$ python -q
>>> import numpy as np
>>> from numpy import linalg as LA
>>> np.set_printoptions(suppress=True, linewidth=100)
>>> def tidy(a):
...     return np.round(a, 3) + 0
... 
>>> other = np.array([[3], [-1], [-2], [3], [2], [-1], [-1], [1], [-1], [-1], [-1]])
>>> E = np.block([[np.zeros((11, 11)), other], [other.T, np.zeros((1, 1))]])
>>> print(E)
[[ 0.  0.  0.  0.  0.  0.  0.  0.  0.  0.  0.  3.]
 [ 0.  0.  0.  0.  0.  0.  0.  0.  0.  0.  0. -1.]
 [ 0.  0.  0.  0.  0.  0.  0.  0.  0.  0.  0. -2.]
 [ 0.  0.  0.  0.  0.  0.  0.  0.  0.  0.  0.  3.]
 [ 0.  0.  0.  0.  0.  0.  0.  0.  0.  0.  0.  2.]
 [ 0.  0.  0.  0.  0.  0.  0.  0.  0.  0.  0. -1.]
 [ 0.  0.  0.  0.  0.  0.  0.  0.  0.  0.  0. -1.]
 [ 0.  0.  0.  0.  0.  0.  0.  0.  0.  0.  0.  1.]
 [ 0.  0.  0.  0.  0.  0.  0.  0.  0.  0.  0. -1.]
 [ 0.  0.  0.  0.  0.  0.  0.  0.  0.  0.  0. -1.]
 [ 0.  0.  0.  0.  0.  0.  0.  0.  0.  0.  0. -1.]
 [ 3. -1. -2.  3.  2. -1. -1.  1. -1. -1. -1.  0.]]
>>> # row 3 repeats row 0
>>> r0, v = E[4], E[5]
>>> print(r0 @ v)
-2.0
>>> pr = (r0 @ v) / (r0 @ r0) * r0
>>> print((v - pr) @ r0)
0.0
>>> print(LA.matrix_rank(np.outer(r0, v)))
1
>>> print(v - pr)
[0. 0. 0. 0. 0. 0. 0. 0. 0. 0. 0. 0.]
>>> q, _ = LA.qr(np.array([[-0.2, 0.3, 0.9, -1.6, -0.9, -0.5, 1.3, -0.9],
...     [1.3, 0.2, 0.2, 1.1, -0.5, -1.9, -0.1, -1.3],
...     [-0.2, -2.3, -0.6, 1.1, 0.6, 1.5, 0.9, 0.4],
...     [-1.6, 1.2, 0.5, 0.7, 0.6, 0.0, -0.1, -0.8],
...     [1.4, 0.5, -0.6, 1.3, 0.4, -0.4, 2.1, -0.5],
...     [1.8, 0.6, -0.4, 0.5, 1.2, -0.5, 0.1, -0.3],
...     [0.0, 0.0, -1.4, 0.5, 0.4, 1.8, -1.7, 0.4],
...     [-1.4, 0.6, -0.9, 0.8, 0.9, -0.2, 1.4, -0.1]]))
>>> m1 = q[:, :8]
>>> print(tidy(m1))
[[-0.059 -0.105 -0.396  0.388 -0.057  0.064  0.513  0.639]
 [ 0.384 -0.084 -0.125 -0.501 -0.5    0.29  -0.286  0.404]
 [-0.059  0.824  0.126 -0.353  0.233 -0.03   0.203  0.283]
 [-0.472 -0.413 -0.094 -0.549  0.227 -0.434 -0.011  0.237]
 [ 0.413 -0.193  0.27  -0.279 -0.156 -0.198  0.724 -0.232]
 [ 0.531 -0.232  0.169  0.032  0.729  0.099 -0.146  0.268]
 [ 0.     0.     0.66   0.295 -0.289 -0.445 -0.188  0.4  ]
 [-0.413 -0.201  0.516 -0.08   0.033  0.689  0.182  0.085]]
>>> print(tidy(LA.svd(m1, compute_uv=False)))
[1. 1. 1. 1. 1. 1. 1. 1.]
>>> print(tidy(LA.norm(m1, axis=0)))
[1. 1. 1. 1. 1. 1. 1. 1.]
>>> print(tidy(m1 @ m1.T))
[[1. 0. 0. 0. 0. 0. 0. 0.]
 [0. 1. 0. 0. 0. 0. 0. 0.]
 [0. 0. 1. 0. 0. 0. 0. 0.]
 [0. 0. 0. 1. 0. 0. 0. 0.]
 [0. 0. 0. 0. 1. 0. 0. 0.]
 [0. 0. 0. 0. 0. 1. 0. 0.]
 [0. 0. 0. 0. 0. 0. 1. 0.]
 [0. 0. 0. 0. 0. 0. 0. 1.]]
>>> print(tidy(LA.pinv(m1)))
[[-0.059  0.384 -0.059 -0.472  0.413  0.531  0.    -0.413]
 [-0.105 -0.084  0.824 -0.413 -0.193 -0.232  0.    -0.201]
 [-0.396 -0.125  0.126 -0.094  0.27   0.169  0.66   0.516]
 [ 0.388 -0.501 -0.353 -0.549 -0.279  0.032  0.295 -0.08 ]
 [-0.057 -0.5    0.233  0.227 -0.156  0.729 -0.289  0.033]
 [ 0.064  0.29  -0.03  -0.434 -0.198  0.099 -0.445  0.689]
 [ 0.513 -0.286  0.203 -0.011  0.724 -0.146 -0.188  0.182]
 [ 0.639  0.404  0.283  0.237 -0.232  0.268  0.4    0.085]]
